In [1]: import numpy as np

In [2]: np.set_printoptions(precision=2, suppress=True, linewidth=160, legacy="1.25")

In [3]: C = np.sign(np.array([[2, -1, -4, 3], [2, -4, 0, -2], [-5, 3, -3, -5], [-1, -2, 0, 1]]))

In [4]: Y = (np.tril(C, -1) + np.eye(4)) @ (np.triu(C, 1) + np.eye(4))

In [5]: ev = np.array([2, 0, 0, 0])

In [6]: data = np.rint(Y * ev @ np.linalg.inv(Y)) + 0

In [7]: print(data)
[[ 4.  2.  2.  2.]
 [ 4.  2.  2.  2.]
 [-4. -2. -2. -2.]
 [-4. -2. -2. -2.]]

In [8]: # column 2 repeats column 1

In [9]: Uu, sigma, Vt = np.linalg.svd(data)

In [10]: V = Vt[:(sigma > 1e-8).sum()]

In [11]: rng = np.random.default_rng(85263)

In [12]: vec = data[3] + 4 * data[1] + rng.integers(2) * np.eye(4)[0]

In [13]: print(vec)
[13.  6.  6.  6.]

In [14]: print(V.T @ V)
[[0.57 0.29 0.29 0.29]
 [0.29 0.14 0.14 0.14]
 [0.29 0.14 0.14 0.14]
 [0.29 0.14 0.14 0.14]]

In [15]: Uu, sigma, Vt = np.linalg.svd(data)

In [16]: print(sigma.round(2) + 0)
[10.58  0.    0.    0.  ]

In [17]: Y = Uu[:, :1] @ np.diag(sigma[:1]) @ Vt[:1]

In [18]: print(round(float(np.abs(data - Y).max()), 2))
0.0

In [19]: print(np.linalg.matrix_rank(data, rtol=0.05))
1

In [20]: print(np.round(np.abs(np.linalg.eigvals(data)).max(), 2))
2.0

In [21]: np.linalg.determinant(data)
---------------------------------------------------------------------------
AttributeError                            Traceback (most recent call last)
Cell In[21], line 1
----> 1 np.linalg.determinant(data)

AttributeError: module 'numpy.linalg' has no attribute 'determinant'

In [22]: print(round(float(np.linalg.det(data)), 2))
0.0

In [23]: print(np.trace(data))
2.0

In [24]: print(np.allclose(data, data.T))
False
